% ipython --no-banner

In [1]: import numpy as np

In [2]: import numpy.linalg as la

In [3]: np.set_printoptions(suppress=True, linewidth=160)

In [4]: X = np.load("data.npy")

In [5]: X
Out[5]: 
array([[0, 0, 6, 7, 9, 2, 0],
       [0, 0, 5, 6, 6, 2, 7],
       [0, 0, 0, 5, 2, 0, 0],
       [0, 0, 0, 0, 9, 7, 8],
       [0, 0, 0, 0, 0, 4, 9],
       [0, 0, 0, 0, 0, 0, 5],
       [0, 0, 0, 0, 0, 0, 0]])

In [6]: (X + X.T) / 2
Out[6]: 
array([[0. , 0. , 3. , 3.5, 4.5, 1. , 0. ],
       [0. , 0. , 2.5, 3. , 3. , 1. , 3.5],
       [3. , 2.5, 0. , 2.5, 1. , 0. , 0. ],
       [3.5, 3. , 2.5, 0. , 4.5, 3.5, 4. ],
       [4.5, 3. , 1. , 4.5, 0. , 2. , 4.5],
       [1. , 1. , 0. , 3.5, 2. , 0. , 2.5],
       [0. , 3.5, 0. , 4. , 4.5, 2.5, 0. ]])

In [7]: np.round(np.sort(np.abs(la.eigvals(X))), 3)
Out[7]: array([0., 0., 0., 0., 0., 0., 0.])

In [8]: np.round(la.det(X), 3)
Out[8]: np.float64(0.0)

In [9]: np.trace(X)
Out[9]: np.int64(0)

In [10]: rng = np.random.default_rng(84)

In [11]: feats = np.eye(4, dtype=int)[rng.permutation(4)]

In [12]: feats
Out[12]: 
array([[1, 0, 0, 0],
       [0, 0, 0, 1],
       [0, 1, 0, 0],
       [0, 0, 1, 0]])

In [13]: def softmax(z):
    ...:     e = np.exp(z - z.max(axis=-1, keepdims=True))
    ...:     return e / e.sum(axis=-1, keepdims=True)
    ...: 

In [14]: softmax(feats).sum(axis=1)
Out[14]: array([1., 1., 1., 1.])

In [15]: np.round(softmax(10 * feats[2]), 3) + 0
Out[15]: array([0., 1., 0., 0.])

In [16]: np.round(softmax(feats[2] + -1), 3)
Out[16]: array([0.175, 0.475, 0.175, 0.175])

In [17]: S = feats @ feats.T / np.sqrt(4)

In [18]: np.round(softmax(S + np.triu(np.full(S.shape, -np.inf), 1)), 3)
Out[18]: 
array([[1.   , 0.   , 0.   , 0.   ],
       [0.378, 0.622, 0.   , 0.   ],
       [0.274, 0.274, 0.452, 0.   ],
       [0.215, 0.215, 0.215, 0.355]])

In [19]: f = np.array([0, -1, 1, 0])

In [20]: out = feats + np.outer(f, np.eye(4)[0])

In [21]: la.matrix_rank(la.inv(out) - la.inv(feats), tol=1e-8)
Out[21]: np.int64(1)

In [22]: ang = np.radians(64)

In [23]: R = np.eye(4)

In [24]: R[2, 2] = R[1, 1] = np.cos(ang)

In [25]: R[2, 1], R[1, 2] = -np.sin(ang), np.sin(ang)

In [26]: R.round(3)
Out[26]: 
array([[ 1.   ,  0.   ,  0.   ,  0.   ],
       [ 0.   ,  0.438,  0.899,  0.   ],
       [ 0.   , -0.899,  0.438,  0.   ],
       [ 0.   ,  0.   ,  0.   ,  1.   ]])

In [27]: out = feats @ R.T

In [28]: np.round(np.abs(out - feats).max(axis=0), 3)
Out[28]: array([0.   , 0.899, 0.899, 0.   ])

In [29]: np.allclose(feats @ feats.T, out @ out.T)
Out[29]: True

In [30]: C2 = feats.T @ feats

In [31]: (feats @ feats.T).shape
Out[31]: (4, 4)

In [32]: C2
Out[32]: 
array([[1, 0, 0, 0],
       [0, 1, 0, 0],
       [0, 0, 1, 0],
       [0, 0, 0, 1]])

In [33]: np.trace(C2), (feats ** 2).sum()
Out[33]: (np.int64(4), np.int64(4))

In [34]: np.diag(C2)
Out[34]: array([1, 1, 1, 1])

In [35]: F = np.loadtxt("sample18.csv", delimiter=",")

In [36]: F.round(3) + 0
Out[36]: 
array([[-1.368, -1.253, -1.506, -0.576, -0.286,  0.178, -0.504, -0.06 , -0.428, -1.551],
       [ 0.284,  1.257, -0.783, -0.403,  0.304,  0.241,  0.889,  1.238, -1.775, -0.969],
       [-1.35 , -1.198, -1.527, -0.588, -0.272,  0.186, -0.467, -0.013, -0.493, -1.579],
       [ 0.034,  0.991, -1.017, -0.489,  0.243,  0.263,  0.768,  1.182, -1.783, -1.204],
       [ 1.231,  0.904,  1.601,  0.636,  0.202, -0.222,  0.278, -0.22 ,  0.803,  1.685],
       [-1.44 , -1.706, -1.161, -0.404, -0.396,  0.08 , -0.835, -0.539,  0.272, -1.132],
       [ 0.042, -0.904,  1.082,  0.512, -0.223, -0.268, -0.726, -1.157,  1.775,  1.268],
       [-1.085, -1.863, -0.238,  0.   , -0.44 , -0.101, -1.084, -1.118,  1.287, -0.103],
       [ 0.705, -0.028,  1.517,  0.651, -0.018, -0.28 , -0.271, -0.798,  1.481,  1.673],
       [-0.171, -1.14 ,  0.892,  0.444, -0.278, -0.252, -0.837, -1.217,  1.785,  1.08 ],
       [-1.181, -0.796, -1.613, -0.647, -0.176,  0.233, -0.21 ,  0.299, -0.903, -1.708],
       [ 1.247,  0.94 ,  1.595,  0.631,  0.211, -0.219,  0.3  , -0.194,  0.769,  1.676],
       [ 0.854,  0.204,  1.575,  0.663,  0.036, -0.272, -0.141, -0.673,  1.348,  1.716],
       [-1.396, -1.832, -0.928, -0.297, -0.428,  0.027, -0.95 , -0.742,  0.598, -0.865],
       [ 1.422,  1.783,  1.038,  0.347,  0.415, -0.051,  0.902,  0.653, -0.452,  0.991],
       [ 0.516,  1.477, -0.535, -0.309,  0.355,  0.213,  0.98 ,  1.258, -1.716, -0.716],
       [ 1.169,  1.89 ,  0.386,  0.062,  0.446,  0.076,  1.075,  1.059, -1.165,  0.264],
       [ 0.623, -0.15 ,  1.477,  0.64 , -0.047, -0.282, -0.338, -0.858,  1.542,  1.639],
       [-0.586, -1.538,  0.454,  0.278, -0.369, -0.203, -1.003, -1.256,  1.687,  0.632],
       [-0.281,  0.614, -1.267, -0.576,  0.156,  0.279,  0.582,  1.059, -1.717, -1.448],
       [ 0.723,  1.648, -0.286, -0.212,  0.393,  0.181,  1.042,  1.243, -1.615, -0.456],
       [-1.287, -1.033, -1.576, -0.618, -0.233,  0.208, -0.359,  0.122, -0.675, -1.647],
       [-1.287, -1.034, -1.576, -0.618, -0.233,  0.208, -0.36 ,  0.121, -0.674, -1.647],
       [-1.212, -1.897, -0.469, -0.097, -0.447, -0.062, -1.066, -1.022,  1.093, -0.354],
       [ 0.726,  0.003,  1.526,  0.653, -0.011, -0.279, -0.254, -0.782,  1.464,  1.68 ],
       [-1.311, -1.891, -0.685, -0.19 , -0.444, -0.022, -1.026, -0.907,  0.88 , -0.592],
       [-1.273, -1.899, -0.597, -0.152, -0.446, -0.039, -1.045, -0.956,  0.97 , -0.495],
       [-0.395,  0.466, -1.344, -0.601,  0.121,  0.282,  0.506,  1.001, -1.671, -1.52 ],
       [-0.439,  0.408, -1.372, -0.61 ,  0.107,  0.283,  0.476,  0.976, -1.651, -1.546]])

In [37]: rk = la.matrix_rank(F)

In [38]: rk
Out[38]: np.int64(2)

In [39]: ns = la.svd(F)[2][rk:].T

In [40]: [int(la.matrix_rank(F[:, :j + 1])) for j in range(10)]
Out[40]: [1, 2, 2, 2, 2, 2, 2, 2, 2, 2]

In [41]: [int(la.matrix_rank(np.delete(F, i, axis=0))) for i in range(29)]
Out[41]: 
[2,
 2,
 2,
 2,
 2,
 2,
 2,
 2,
 2,
 2,
 2,
 2,
 2,
 2,
 2,
 2,
 2,
 2,
 2,
 2,
 2,
 2,
 2,
 2,
 2,
 2,
 2,
 2,
 2]

In [42]: la.matrix_rank(F.T @ F), la.matrix_rank(F @ F.T)
Out[42]: (np.int64(2), np.int64(2))
